$ ipython --no-banner

In [1]: import numpy as np

In [2]: import numpy.linalg as la

In [3]: np.set_printoptions(precision=2, suppress=True, linewidth=120)

In [4]: rd = lambda a: np.round(a, 2) + 0

In [5]: A = np.load("x.npy")

In [6]: print(A)
[[0. 1. 1. 1.]
 [1. 0. 1. 1.]
 [1. 1. 0. 1.]
 [1. 1. 1. 0.]]

In [7]: evals, evecs = la.eigh(A)

In [8]: print(rd(la.svd(A, compute_uv=False)))
[3. 1. 1. 1.]

In [9]: print(rd(np.abs(evecs[:, -1])))
[0.5 0.5 0.5 0.5]

In [10]: print(rd(evecs.T @ evecs))
[[1. 0. 0. 0.]
 [0. 1. 0. 0.]
 [0. 0. 1. 0.]
 [0. 0. 0. 1.]]

In [11]: print(rd(evecs @ np.diag(evals) @ evecs.T))
[[0. 1. 1. 1.]
 [1. 0. 1. 1.]
 [1. 1. 0. 1.]
 [1. 1. 1. 0.]]

In [12]: print((evals > 1e-8).sum(), (evals < -1e-8).sum())
1 3

In [13]: print(rd(evals))
[-1. -1. -1.  3.]

In [14]: print(rd(la.eigvalsh(A @ A)))
[1. 1. 1. 9.]

In [15]: print(np.abs(evecs[:, -1]).round(6).argmax())
0

In [16]: print(rd(evecs.T @ A @ evecs))
[[-1.  0.  0.  0.]
 [ 0. -1.  0.  0.]
 [ 0.  0. -1.  0.]
 [ 0.  0.  0.  3.]]

In [17]: print(rd(la.eigvalsh(A + 2 * np.eye(4))))
[1. 1. 1. 5.]

In [18]: print(rd(evals.sum()), np.trace(A))
0.0 0.0

In [19]: f = np.array([5, 1, -4, 3])

In [20]: B = A + np.outer(f, np.eye(4)[1])

In [21]: print(la.matrix_rank(la.inv(B) - la.inv(A), tol=1e-8))
1

In [22]: print(la.matrix_rank(B - A))
1

In [23]: print(A.reshape(-1, 2))
[[0. 1.]
 [1. 1.]
 [1. 0.]
 [1. 1.]
 [1. 1.]
 [0. 1.]
 [1. 1.]
 [1. 0.]]

In [24]: print(A.reshape(2, -1))
[[0. 1. 1. 1. 1. 0. 1. 1.]
 [1. 1. 0. 1. 1. 1. 1. 0.]]

In [25]: print(A.ravel(order="F"))
[0. 1. 1. 1. 1. 0. 1. 1. 1. 1. 0. 1. 1. 1. 1. 0.]

In [26]: T = A.reshape(4, 2, -1)

In [27]: print(np.einsum("ihd,ihd->ih", T, T))
[[1. 2.]
 [1. 2.]
 [2. 1.]
 [2. 1.]]

In [28]: print(np.einsum("ihd,jhd->hij", T, T).shape)
(2, 4, 4)

In [29]: print(T[:, 0])
[[0. 1.]
 [1. 0.]
 [1. 1.]
 [1. 1.]]

In [30]: print(T.transpose(1, 0, 2))
[[[0. 1.]
  [1. 0.]
  [1. 1.]
  [1. 1.]]

 [[1. 1.]
  [1. 1.]
  [0. 1.]
  [1. 0.]]]

In [31]: print(np.swapaxes(T, 1, 2)[1])
[[1. 1.]
 [0. 1.]]

In [32]: print(T.sum(axis=1))
[[1. 2.]
 [2. 1.]
 [1. 2.]
 [2. 1.]]

In [33]: print(rd(la.matrix_power(A, 2)))
[[3. 2. 2. 2.]
 [2. 3. 2. 2.]
 [2. 2. 3. 2.]
 [2. 2. 2. 3.]]

In [34]: la.determinant(A)
Traceback (most recent call last):
  Cell In[34], line 1
    la.determinant(A)
AttributeError: module 'numpy.linalg' has no attribute 'determinant'


In [35]: print(np.allclose(A @ A.T, A.T @ A))
True

In [36]: print(rd(np.sort(np.abs(la.eigvals(A)))))
[1. 1. 1. 3.]

In [37]: print((A - A.T) / 2)
[[0. 0. 0. 0.]
 [0. 0. 0. 0.]
 [0. 0. 0. 0.]
 [0. 0. 0. 0.]]

In [38]: print(np.allclose(A, A.T))
True

In [39]: print((A + A.T) / 2)
[[0. 1. 1. 1.]
 [1. 0. 1. 1.]
 [1. 1. 0. 1.]
 [1. 1. 1. 0.]]

In [40]: print(np.trace(A))
0.0

In [41]: evals, evecs = la.eig(A)

In [42]: print(rd(np.sort(la.eigvals(A @ A))))
[1. 1. 1. 9.]

In [43]: print(rd(np.sort(la.eigvals(la.inv(A)))))
[-1.  +0.j -1.  +0.j -1.  +0.j  0.33+0.j]

In [44]: mat = np.load("out6.npy")

In [45]: print(mat)
[[2 2 0 2]
 [2 2 2 0]
 [0 2 2 2]
 [2 0 2 2]]

In [46]: evals, evecs = la.eigvalsh(mat)
Traceback (most recent call last):
  Cell In[46], line 1
    evals, evecs = la.eigvalsh(mat)
ValueError: too many values to unpack (expected 2)


In [47]: evals, evecs = la.eigh(mat)

In [48]: print(rd(evecs.T @ mat @ evecs))
[[-2.  0.  0.  0.]
 [ 0.  2.  0.  0.]
 [ 0.  0.  2.  0.]
 [ 0.  0.  0.  6.]]

In [49]: print(rd(la.eigvalsh(mat + -2 * np.eye(4))))
[-4.  0.  0.  4.]

In [50]: print(rd(evecs.T @ evecs))
[[1. 0. 0. 0.]
 [0. 1. 0. 0.]
 [0. 0. 1. 0.]
 [0. 0. 0. 1.]]

In [51]: print((evals > 1e-8).sum(), (evals < -1e-8).sum())
3 1

In [52]: print(rd(la.eigvalsh(mat @ mat)))
[ 4.  4.  4. 36.]

In [53]: print(rd(evals))
[-2.  2.  2.  6.]

In [54]: print(np.unique(evals.round(6) + 0, return_counts=True)[1])
[1 2 1]

In [55]: print(rd(la.svd(mat, compute_uv=False)))
[6. 2. 2. 2.]
